$ python -q
>>> import numpy as np
>>> np.set_printoptions(suppress=True, linewidth=160)
>>> def rd(a):
...     return np.round(a, 1) + 0
... 
>>> F = np.load("layer16.npy")
>>> F
array([[ -3.3,  -2.6,   1.8,   2.9,   0.9,  -3.3,  10.2,  -6. ,  -6.6,  13.1,  -1.9],
       [  2.7,   6.2,  -5.1,  -3.1,  -4. ,   2.4,  10.9,  -5.9, -10.9,  -5. ,  -0.1],
       [  4. ,  -3.5,  -6.4,   2.6,   7.5,  -6.7,  -3.9,  -3.3,   8.4,  -5.8,  -9.6],
       [  2.4, -11.7,  -3.5,  -6.6,   6.6,   9.3,   0.6,  -0.6,   1.8,   4.3,   7. ],
       [  2.1,   8.8,   6.2,   1.4,   4.1, -12.2,  -5.9,  -3. ,   2. ,   3.2,   7.5],
       [ 11.2,  -6.7,  -1.9,   0. ,  -7.3,  -1. ,  -1.9,   8.3,   4.8,   2.5,   8.3],
       [ 10.7,   6.7,  -0.6,   5.1,   2.6,  -2.8,   6.8,   3.9,  -4.5,  -1.4, -10.9],
       [ -3.8,  -6.9,   7.2,  -0.4,  13.7,   7.9,  -4.7,   0.7,  -0.6,  -3.5,  -1. ],
       [  9. ,   2. ,  -1.7,  -8.2,  -2.3,   6.2,   4.9,   5.3,  -8.2,   8.3,  -3.4],
       [  1.1, -10.7,   2.2,   6.1,  -1. ,   4. ,  -5.6,   9.4,  -9.8,   2.8,   1. ],
       [ -2.6,   7.2,   2. ,  -3.6,  -8.1,   5.4, -10.8,  -8.7,  -5.8,   1.9,  -0.7],
       [ -4.6,  -8.7,  -2.5,   5.3,  -8.3,   6.7,   4.5,  -3.8,  -3.1,   8.8,  -5.8]])
>>> rd(F.mean(axis=0))
array([ 2.4, -1.7, -0.2,  0.1,  0.4,  1.3,  0.4, -0.3, -2.7,  2.4, -0.8])
>>> np.abs(F).max()
np.float64(13.7)
>>> np.count_nonzero(F)
np.int64(131)
>>> mat = np.load("a.npy")
>>> mat
array([[-1.,  3.,  0.,  0.,  0.,  0.,  0.,  0.],
       [ 3.,  2.,  3.,  0.,  0.,  0.,  0.,  0.],
       [ 0.,  3., -2.,  3.,  0.,  0.,  0.,  0.],
       [ 0.,  0.,  3.,  1.,  3.,  0.,  0.,  0.],
       [ 0.,  0.,  0.,  3., -2.,  3.,  0.,  0.],
       [ 0.,  0.,  0.,  0.,  3.,  2.,  3.,  0.],
       [ 0.,  0.,  0.,  0.,  0.,  3.,  2.,  3.],
       [ 0.,  0.,  0.,  0.,  0.,  0.,  3.,  0.]])
>>> # equal to its transpose
>>> vals, vecs = np.linalg.eigh(mat)
>>> x = np.array([-2, 0, 0, -2, 2, 2, 2, -1])
>>> x @ mat @ x
np.float64(20.0)
>>> rd(vecs * np.abs(vals) @ vecs.T)
array([[ 2.9,  0.4,  1.3,  0. , -0.2,  0. ,  0.1,  0. ],
       [ 0.4,  4.5,  0. ,  1.1,  0. , -0.2,  0. ,  0.1],
       [ 1.3,  0. ,  4.4, -0.3,  1.1,  0.1, -0.2,  0. ],
       [ 0. ,  1.1, -0.3,  4. , -0.3,  1.2, -0.2, -0.2],
       [-0.2,  0. ,  1.1, -0.3,  4.4, -0.1,  1.1, -0.1],
       [ 0. , -0.2,  0.1,  1.2, -0.1,  4.1,  1.4,  1.2],
       [ 0.1,  0. , -0.2, -0.2,  1.1,  1.4,  4.3,  0.6],
       [ 0. ,  0.1,  0. , -0.2, -0.1,  1.2,  0.6,  2.6]])
>>> (np.sign(vecs[:, -1].round(6)) == np.sign(vecs[0, -1].round(6))).astype(int)
array([1, 1, 1, 1, 1, 1, 1, 1])
>>> np.abs(mat).sum(axis=1).max(), rd(np.abs(vals).max())
(np.float64(8.0), np.float64(6.4))
>>> rd(np.linalg.eigvalsh(mat[1:, 1:]))
array([-5.9, -4. , -2.4,  1.2,  2.8,  4.7,  6.4])
>>> x = np.array([1, 3, 0, 2, 3, 0, 2, 2])
>>> target = mat @ x
>>> target
array([ 8.,  9., 15., 11.,  0., 15., 10.,  6.])
>>> rd(np.linalg.solve(mat, target + mat[:, 6]))
array([1., 3., 0., 2., 3., 0., 3., 2.])
>>> rd(np.linalg.solve(mat.T, mat[4]))
array([0., 0., 0., 0., 1., 0., 0., 0.])
>>> M2 = mat / np.sqrt((mat ** 2).mean(axis=1, keepdims=True))
>>> rd(mat - mat.mean(axis=1, keepdims=True))
array([[-1.2,  2.8, -0.2, -0.2, -0.2, -0.2, -0.2, -0.2],
       [ 2. ,  1. ,  2. , -1. , -1. , -1. , -1. , -1. ],
       [-0.5,  2.5, -2.5,  2.5, -0.5, -0.5, -0.5, -0.5],
       [-0.9, -0.9,  2.1,  0.1,  2.1, -0.9, -0.9, -0.9],
       [-0.5, -0.5, -0.5,  2.5, -2.5,  2.5, -0.5, -0.5],
       [-1. , -1. , -1. , -1. ,  2. ,  1. ,  2. , -1. ],
       [-1. , -1. , -1. , -1. , -1. ,  2. ,  1. ,  2. ],
       [-0.4, -0.4, -0.4, -0.4, -0.4, -0.4,  2.6, -0.4]])
>>> rd(M2[2])
array([ 0. ,  1.8, -1.2,  1.8,  0. ,  0. ,  0. ,  0. ])
>>> np.linalg.matrix_rank(mat - mat.mean(axis=1, keepdims=True))
np.int64(7)
